$ python3 -q
>>> import numpy as np
>>> from numpy import linalg as LA
>>> np.set_printoptions(suppress=True, linewidth=140)
>>> F = np.load("sample14.npy")
>>> print(F)
[[ 4  4  4]
 [ 4  8  8]
 [ 4  8 12]]
>>> ev, V = LA.eigh(F)
>>> print(np.round(LA.eigvalsh(F + 2 * np.eye(3)), 2))
[ 3.23  4.57 22.2 ]
>>> print(np.round(V @ np.diag(ev) @ V.T, 2))
[[ 4.  4.  4.]
 [ 4.  8.  8.]
 [ 4.  8. 12.]]
>>> print((ev > 1e-8).sum(), (ev < -1e-8).sum())
3 0
>>> print(ev.round(2))
[ 1.23  2.57 20.2 ]
>>> print(np.abs(V[:, -1]).round(6).argmax())
2
>>> print(np.round(LA.eigvalsh(F @ F), 2))
[  1.52   6.62 407.87]
>>> print(np.allclose(F, F.T))
True
>>> print(np.allclose(F @ F.T, F.T @ F))
True
>>> print(LA.matrix_power(F, 3))
[[ 896 1600 1984]
 [1600 2880 3584]
 [1984 3584 4480]]
>>> print(np.trace(F))
24
>>> print(round(LA.det(F), 2))
64.0
>>> M2 = LA.inv(F)
>>> print(np.allclose(M2, F.T))
False
>>> print(round(float(LA.det(F) * LA.det(M2)), 2))
1.0
>>> print((np.abs(M2) > 1e-9).astype(int))
[[1 1 0]
 [1 1 1]
 [0 1 1]]
>>> print(np.round(LA.cond(F), 2))
16.39
>>> M2 = F / np.sqrt((F ** 2).mean(axis=1, keepdims=True))
>>> print(np.round(LA.norm(M2, axis=1), 2))
[1.73 1.73 1.73]
>>> print(LA.matrix_rank(M2) == LA.matrix_rank(F))
True
>>> print(M2[0])
[1. 1. 1.]
>>> rng = np.random.default_rng(4605)
>>> z = rng.permutation(3)
>>> print(z)
[1 2 0]
>>> M2 = F[z][:, z]
>>> print(np.round(np.sort(np.abs(LA.eigvals(M2))), 2))
[ 1.23  2.57 20.2 ]
>>> print(np.diag(M2))
[ 8 12  4]
>>> print(M2)
[[ 8  8  4]
 [ 8 12  4]
 [ 4  4  4]]
